>>> import numpy as np
>>> from numpy import linalg as LA
>>> np.set_printoptions(suppress=True, linewidth=120)
>>> m1 = np.load("run9.npy")
>>> m1.round(2)
array([[ 0.49,  0.32,  0.63,  0.14, -0.34,  0.2 , -0.09, -0.3 ,  0.35],
       [ 0.32,  0.88,  0.34,  0.59,  0.13,  0.19, -0.06,  0.59,  0.52],
       [ 0.63,  0.34,  0.8 , -0.41, -0.02, -1.07,  0.17, -0.07,  0.06],
       [ 0.14,  0.59, -0.41,  0.24, -0.05, -0.34, -0.64, -0.11,  0.1 ],
       [-0.34,  0.13, -0.02, -0.05,  0.74, -0.28, -0.05,  0.31,  0.23],
       [ 0.2 ,  0.19, -1.07, -0.34, -0.28,  0.77,  0.38,  0.1 ,  0.46],
       [-0.09, -0.06,  0.17, -0.64, -0.05,  0.38, -0.49, -0.32,  0.1 ],
       [-0.3 ,  0.59, -0.07, -0.11,  0.31,  0.1 , -0.32,  1.44, -0.36],
       [ 0.35,  0.52,  0.06,  0.1 ,  0.23,  0.46,  0.1 , -0.36,  1.13]])
>>> th = np.radians(30)
>>> Rm = np.eye(9)
>>> Rm[5, 5] = Rm[1, 1] = np.cos(th)
>>> Rm[5, 1], Rm[1, 5] = -np.sin(th), np.sin(th)
>>> Rm.round(2)
array([[ 1.  ,  0.  ,  0.  ,  0.  ,  0.  ,  0.  ,  0.  ,  0.  ,  0.  ],
       [ 0.  ,  0.87,  0.  ,  0.  ,  0.  ,  0.5 ,  0.  ,  0.  ,  0.  ],
       [ 0.  ,  0.  ,  1.  ,  0.  ,  0.  ,  0.  ,  0.  ,  0.  ,  0.  ],
       [ 0.  ,  0.  ,  0.  ,  1.  ,  0.  ,  0.  ,  0.  ,  0.  ,  0.  ],
       [ 0.  ,  0.  ,  0.  ,  0.  ,  1.  ,  0.  ,  0.  ,  0.  ,  0.  ],
       [ 0.  , -0.5 ,  0.  ,  0.  ,  0.  ,  0.87,  0.  ,  0.  ,  0.  ],
       [ 0.  ,  0.  ,  0.  ,  0.  ,  0.  ,  0.  ,  1.  ,  0.  ,  0.  ],
       [ 0.  ,  0.  ,  0.  ,  0.  ,  0.  ,  0.  ,  0.  ,  1.  ,  0.  ],
       [ 0.  ,  0.  ,  0.  ,  0.  ,  0.  ,  0.  ,  0.  ,  0.  ,  1.  ]])
>>> out = m1 @ Rm.T
>>> np.allclose(LA.norm(m1, axis=1), LA.norm(out, axis=1))
True
>>> np.round(np.abs(out - m1).max(axis=0), 2)
array([0.  , 0.58, 0.  , 0.  , 0.  , 0.46, 0.  , 0.  , 0.  ])
>>> np.allclose(m1 @ m1.T, out @ out.T)
True
>>> np.all(LA.eigvalsh(m1) > 0)
np.False_
>>> np.round(m1 @ LA.pinv(m1) @ m1, 2)
array([[ 0.49,  0.32,  0.63,  0.14, -0.34,  0.2 , -0.09, -0.3 ,  0.35],
       [ 0.32,  0.88,  0.34,  0.59,  0.13,  0.19, -0.06,  0.59,  0.52],
       [ 0.63,  0.34,  0.8 , -0.41, -0.02, -1.07,  0.17, -0.07,  0.06],
       [ 0.14,  0.59, -0.41,  0.24, -0.05, -0.34, -0.64, -0.11,  0.1 ],
       [-0.34,  0.13, -0.02, -0.05,  0.74, -0.28, -0.05,  0.31,  0.23],
       [ 0.2 ,  0.19, -1.07, -0.34, -0.28,  0.77,  0.38,  0.1 ,  0.46],
       [-0.09, -0.06,  0.17, -0.64, -0.05,  0.38, -0.49, -0.32,  0.1 ],
       [-0.3 ,  0.59, -0.07, -0.11,  0.31,  0.1 , -0.32,  1.44, -0.36],
       [ 0.35,  0.52,  0.06,  0.1 ,  0.23,  0.46,  0.1 , -0.36,  1.13]])
>>> LA.lstsq(m1[:-1].T, m1[-1])[2]
np.int32(7)
>>> np.allclose(m1[:-1].T @ LA.lstsq(m1[:-1].T, m1[-1])[0], m1[-1])
True
>>> out = np.array([[2, -1, -1, 1, -2, -1],
...     [0, -1, -1, 2, -2, 0],
...     [2, 0, -2, 1, -1, 0],
...     [0, 1, 2, 1, -2, 1],
...     [-1, 2, 1, 0, 2, 2],
...     [2, -1, 2, 2, -1, -1]])
>>> cent = np.array([[5]])
>>> arr = np.block([[out, np.zeros((6, 1))], [np.zeros((1, 6)), cent]])
>>> arr
array([[ 2., -1., -1.,  1., -2., -1.,  0.],
       [ 0., -1., -1.,  2., -2.,  0.,  0.],
       [ 2.,  0., -2.,  1., -1.,  0.,  0.],
       [ 0.,  1.,  2.,  1., -2.,  1.,  0.],
       [-1.,  2.,  1.,  0.,  2.,  2.,  0.],
       [ 2., -1.,  2.,  2., -1., -1.,  0.],
       [ 0.,  0.,  0.,  0.,  0.,  0.,  5.]])
>>> arr @ arr
array([[  2.,  -3.,  -1.,  -2.,  -6.,  -4.,   0.],
       [  0.,  -1.,   5.,  -1.,  -5.,  -2.,   0.],
       [  1.,  -3.,   3.,   1.,  -6.,  -3.,   0.],
       [  8.,  -5.,  -3.,   7., -11.,  -4.,   0.],
       [  2.,   1.,   3.,   8.,  -1.,   3.,   0.],
       [  7.,   0.,  -4.,   2.,  -9.,  -1.,   0.],
       [  0.,   0.,   0.,   0.,   0.,   0.,  25.]])
>>> round(float(LA.det(arr)), 2)
-20.0
>>> np.flatnonzero(LA.matrix_power((arr != 0) + (arr.T != 0) + np.eye(7), 7)[3])
array([0, 1, 2, 3, 4, 5])
>>> rng = np.random.default_rng(62323)
>>> z = rng.permutation(7)
>>> z
array([5, 4, 6, 1, 3, 2, 0])
>>> out = arr[z][:, z]
>>> np.trace(out)
np.float64(6.0)
>>> np.diag(out)
array([-1.,  2.,  5., -1.,  1., -2.,  2.])
>>> w1 = np.array([[-2, -1, 0],
...     [0, 2, 2],
...     [0, 1, 0],
...     [0, 1, 0],
...     [-2, 2, 0],
...     [-1, -2, -1],
...     [1, -1, 1]])
>>> b = np.array([0, 0, 1])
>>> act = np.maximum(arr @ w1 + b, 0)
>>> (act > 0).astype(int)
array([[1, 0, 0],
       [1, 0, 0],
       [0, 0, 1],
       [1, 0, 1],
       [0, 1, 1],
       [0, 0, 0],
       [1, 0, 1]])
>>> act
array([[1., 0., 0.],
       [4., 0., 0.],
       [0., 0., 1.],
       [3., 0., 2.],
       [0., 6., 3.],
       [0., 0., 0.],
       [5., 0., 6.]])
>>> np.round((act > 0).mean(axis=0), 2)
array([0.57, 0.14, 0.57])
>>> cent = np.array([[6, -8, 5], [6, -3, -7], [-5, 7, 5]])
>>> (act @ cent).round(6).argmax(axis=1)
array([0, 0, 1, 2, 0, 0, 2])
>>> act @ cent
array([[  6.,  -8.,   5.],
       [ 24., -32.,  20.],
       [ -5.,   7.,   5.],
       [  8., -10.,  25.],
       [ 21.,   3., -27.],
       [  0.,   0.,   0.],
       [  0.,   2.,  55.]])
>>> u = np.array([2, -9, 8, -8, 4, 2, 3, -4])
>>> K = np.outer(rng.normal(size=25), u) + 0.1 * rng.normal(size=(25, 8))
>>> K.round(2) + 0
array([[  0.  ,  -1.08,   0.97,  -0.77,   0.59,   0.17,   0.5 ,  -0.45],
       [  0.51,  -2.25,   2.01,  -1.93,   0.96,   0.36,   0.86,  -0.99],
       [  1.29,  -4.67,   4.37,  -4.32,   1.96,   1.28,   1.78,  -1.95],
       [  1.89,  -7.63,   6.83,  -6.77,   3.4 ,   1.78,   2.62,  -3.52],
       [ -3.01,  12.96, -11.41,  11.3 ,  -5.57,  -2.8 ,  -4.32,   5.5 ],
       [  2.15,  -9.59,   8.28,  -8.63,   4.1 ,   2.11,   3.17,  -4.32],
       [  0.48,  -2.37,   2.23,  -1.92,   0.84,   0.52,   0.59,  -1.16],
       [  1.25,  -4.64,   4.06,  -4.33,   2.06,   0.85,   1.7 ,  -2.16],
       [  0.31,  -2.36,   2.04,  -2.09,   0.89,   0.4 ,   0.72,  -0.97],
       [ -1.78,   8.16,  -7.33,   7.28,  -3.52,  -1.59,  -2.74,   3.58],
       [ -1.97,   8.65,  -7.65,   7.73,  -3.82,  -1.83,  -2.91,   3.84],
       [ -0.7 ,   2.89,  -2.74,   2.47,  -1.05,  -0.65,  -0.87,   1.3 ],
       [ -1.14,   5.  ,  -4.55,   4.53,  -2.28,  -1.17,  -1.61,   2.21],
       [  0.89,  -3.68,   3.34,  -3.29,   1.57,   0.82,   1.21,  -1.67],
       [  1.05,  -4.63,   4.09,  -4.22,   2.19,   1.  ,   1.56,  -1.91],
       [ -2.18,   9.9 ,  -8.66,   8.72,  -4.29,  -2.17,  -3.21,   4.3 ],
       [ -2.27,  11.63, -10.26,  10.36,  -5.14,  -2.55,  -3.86,   5.25],
       [  3.49, -15.62,  14.08, -14.11,   6.95,   3.54,   5.04,  -7.02],
       [ -0.93,   3.37,  -3.24,   3.13,  -1.47,  -0.74,  -1.13,   1.69],
       [ -2.8 ,  12.8 , -11.51,  11.27,  -5.64,  -2.93,  -4.26,   5.68],
       [  5.06, -22.69,  19.97, -20.09,  10.18,   5.05,   7.47,  -9.99],
       [  0.59,  -2.26,   2.12,  -2.22,   1.11,   0.5 ,   0.86,  -1.04],
       [  0.57,  -2.58,   2.43,  -2.32,   1.22,   0.59,   0.89,  -1.07],
       [ -1.17,   4.59,  -3.96,   4.34,  -1.95,  -1.  ,  -1.53,   2.11],
       [ -0.12,   0.39,  -0.49,   0.4 ,  -0.16,  -0.16,  -0.2 ,   0.3 ]])
>>> cen = K - K.mean(axis=0)
>>> vecs = LA.svd(cen)[2][:1]
>>> out = cen - cen @ vecs.T @ vecs
>>> round(LA.norm(out) / LA.norm(cen), 2)
np.float64(0.02)
>>> np.round(np.cov(cen @ vecs.T, rowvar=False), 2)
np.float64(236.82)
>>> left, sig, vt = LA.svd(arr)
>>> np.argmax(sig[:-1] / (sig[1:] + 1e-6)) + 1
np.int64(6)
>>> out = left[:, :6] @ np.diag(sig[:6]) @ vt[:6]
>>> LA.matrix_rank(arr, rtol=0.05)
np.int64(6)
>>> cen = K - K.mean(axis=0)
>>> left, sig, vt = LA.svd(cen, full_matrices=False)
>>> np.round(cen.mean(axis=0), 2) + 0
array([0., 0., 0., 0., 0., 0., 0., 0.])
>>> np.searchsorted(np.cumsum(sig ** 2) / (sig ** 2).sum(), 0.9) + 1
np.int64(1)
>>> np.abs(left[:, 0]).argmax()
np.int64(20)
>>> LA.matrix_rank(cen)
np.int64(8)
>>> np.round(np.abs(vt[-1]), 2) + 0
array([0.32, 0.  , 0.23, 0.03, 0.4 , 0.52, 0.6 , 0.24])
>>> (np.sign(left[:, 0]) == np.sign(left[0, 0])).astype(int)
array([1, 1, 1, 1, 0, 1, 1, 1, 1, 0, 0, 0, 0, 1, 1, 0, 0, 1, 0, 0, 1, 1, 1, 0, 0])
>>> round(float((sig ** 2).sum() ** 2 / (sig ** 4).sum()), 2)
1.0
>>> np.round(vt[0] * np.sign(vt[0, np.abs(vt[0]).argmax()]), 2)
array([-0.13,  0.56, -0.5 ,  0.5 , -0.25, -0.12, -0.19,  0.25])
